$ python3 -q
>>> import numpy as np
>>> import numpy.linalg as la
>>> np.set_printoptions(precision=2, suppress=True, linewidth=160)
>>> rnd = lambda a: np.round(a, 2) + 0
>>> X = np.loadtxt("mat.csv", delimiter=",")
>>> print(X)
[[-5.  0.  0.  0.  0.  0.  0.  0.  0.]
 [ 0.  5.  0.  0.  0.  0.  0.  0.  0.]
 [ 0.  0. -1.  0.  0.  0.  0.  0.  0.]
 [ 0.  0.  0.  3.  0.  0.  0.  0.  0.]
 [ 0.  0.  0.  0. -4.  0.  0.  0.  0.]
 [ 0.  0.  0.  0.  0.  1.  0.  0.  0.]
 [ 0.  0.  0.  0.  0.  0.  1.  0.  0.]
 [ 0.  0.  0.  0.  0.  0.  0.  4.  0.]
 [ 0.  0.  0.  0.  0.  0.  0.  0.  0.]]
>>> # splits into 9 blocks
>>> W = np.array([[5, -2, -1],
...     [-3, 3, -4],
...     [1, -2, 4],
...     [1, -1, -3],
...     [1, 4, 4],
...     [-3, 1, -3],
...     [5, 1, 3],
...     [2, -4, 2],
...     [1, 0, 2]])
>>> c = np.array([0, 3, 0])
>>> hid = np.maximum(X @ W + c, 0)
>>> la.matrix_rank(hid)
np.int64(3)
>>> print(rnd((hid > 0).mean(axis=0)))
[0.33 0.67 0.33]
>>> W2 = np.array([[-1, 0, -1], [-5, 3, -3], [1, 0, -1]])
>>> hid @ W2
array([[-60.,  39., -44.],
       [-90.,  54., -54.],
       [-25.,  15., -15.],
       [ -3.,   0.,  -3.],
       [  0.,   0.,   0.],
       [-20.,  12., -12.],
       [-22.,  12., -20.],
       [  0.,   0., -16.],
       [-15.,   9.,  -9.]])
>>> np.argsort(-la.norm(X, axis=0).round(6), kind="stable")[:3]
array([0, 1, 4])
>>> print(la.matrix_rank(X, rtol=0.1))
8
>>> rnd(la.norm(X, 2) / la.norm(X))
np.float64(0.52)
>>> [round(float(x), 2) for x in la.svd(X, compute_uv=False)[:3]]
[5.0, 5.0, 4.0]
>>> F = np.abs(np.array([[3, -5, 0, 2, -5, -1, 0, 4],
...     [0, -2, -3, 2, -5, 2, -3, 5],
...     [-5, 5, -5, -1, 4, 1, -4, -1],
...     [-5, 5, -4, -1, 3, 4, 0, -4],
...     [3, -1, -1, 5, -3, 4, -5, -2],
...     [-2, 4, -4, -3, 0, 3, 5, -1],
...     [-3, -3, 0, -5, 4, -5, -3, 4],
...     [-3, 4, 5, 2, -2, 3, 5, -5]])) + np.eye(8)
>>> F = F / F.sum(axis=1, keepdims=True)
>>> rnd(F)
array([[0.19, 0.24, 0.  , 0.1 , 0.24, 0.05, 0.  , 0.19],
       [0.  , 0.13, 0.13, 0.09, 0.22, 0.09, 0.13, 0.22],
       [0.19, 0.19, 0.22, 0.04, 0.15, 0.04, 0.15, 0.04],
       [0.19, 0.19, 0.15, 0.07, 0.11, 0.15, 0.  , 0.15],
       [0.12, 0.04, 0.04, 0.2 , 0.16, 0.16, 0.2 , 0.08],
       [0.09, 0.17, 0.17, 0.13, 0.  , 0.17, 0.22, 0.04],
       [0.11, 0.11, 0.  , 0.18, 0.14, 0.18, 0.14, 0.14],
       [0.1 , 0.13, 0.17, 0.07, 0.07, 0.1 , 0.17, 0.2 ]])
>>> rnd(la.matrix_power(F, 2))
array([[0.11, 0.14, 0.09, 0.11, 0.16, 0.11, 0.12, 0.16],
       [0.11, 0.12, 0.12, 0.12, 0.13, 0.12, 0.15, 0.13],
       [0.12, 0.15, 0.1 , 0.11, 0.17, 0.1 , 0.12, 0.13],
       [0.12, 0.16, 0.12, 0.1 , 0.14, 0.1 , 0.13, 0.14],
       [0.13, 0.14, 0.09, 0.13, 0.12, 0.14, 0.12, 0.13],
       [0.12, 0.16, 0.12, 0.1 , 0.13, 0.12, 0.12, 0.13],
       [0.12, 0.14, 0.1 , 0.12, 0.12, 0.13, 0.13, 0.14],
       [0.12, 0.15, 0.12, 0.1 , 0.13, 0.11, 0.13, 0.14]])
>>> rnd(F.sum(axis=1))
array([1., 1., 1., 1., 1., 1., 1., 1.])
>>> rnd(np.sort(np.abs(la.eigvals(F)))[::-1])
array([1.  , 0.17, 0.17, 0.16, 0.16, 0.09, 0.09, 0.05])
>>> pr = np.eye(8)[0]
>>> for _ in range(5):
...     pr = pr @ F
...     print(pr.round(2))
... 
[0.19 0.24 0.   0.1  0.24 0.05 0.   0.19]
[0.11 0.14 0.09 0.11 0.16 0.11 0.12 0.16]
[0.12 0.14 0.11 0.11 0.13 0.12 0.13 0.14]
[0.12 0.15 0.11 0.11 0.14 0.12 0.13 0.14]
[0.12 0.15 0.11 0.11 0.14 0.12 0.13 0.14]
>>> mat = np.loadtxt("test2.csv", delimiter=",")
>>> mat
array([[ 4.02,  0.29,  2.96],
       [ 0.04,  4.43,  2.32],
       [ 2.92,  4.05,  0.09],
       [ 2.72,  1.01, -4.07],
       [-4.16,  2.52, -1.17],
       [-2.68,  0.6 , -4.18],
       [ 4.49, -1.31,  1.77],
       [-3.24,  2.48, -2.89],
       [-4.8 , -1.38,  0.14],
       [-4.11,  0.22, -2.83],
       [-1.34, -4.24,  2.28],
       [ 0.61, -4.39, -2.31],
       [-1.09, -1.34, -4.69],
       [-1.76,  2.52, -3.95],
       [-1.2 , -1.97, -4.44],
       [ 0.93, -4.83,  0.9 ],
       [-3.73, -2.91,  1.63],
       [ 1.97, -0.97, -4.49],
       [ 1.83,  4.17,  2.05],
       [-4.74,  1.41, -0.76],
       [ 4.23,  1.22, -2.37],
       [ 1.67, -1.57,  4.44]])
>>> x0 = np.array([1, 4, 2])
>>> rhs = mat @ x0
>>> print(rnd(la.lstsq(mat, rhs)[0]))
[1. 4. 2.]
>>> rng = np.random.default_rng(456)
>>> rhs = rhs + 0.05 * rng.normal(size=22)
>>> rnd(rhs)
array([ 11.14,  22.29,  19.38,  -1.38,   3.45,  -8.65,   2.76,   0.88, -10.05,  -8.79, -13.69, -21.54, -15.85,   0.45, -17.87, -16.54, -12.07, -10.93,  22.7 ,
        -0.6 ,   4.39,   4.31])
>>> c, *_ = la.lstsq(mat, rhs)
>>> rnd(mat.T @ (rhs - mat @ c))
array([0., 0., 0.])
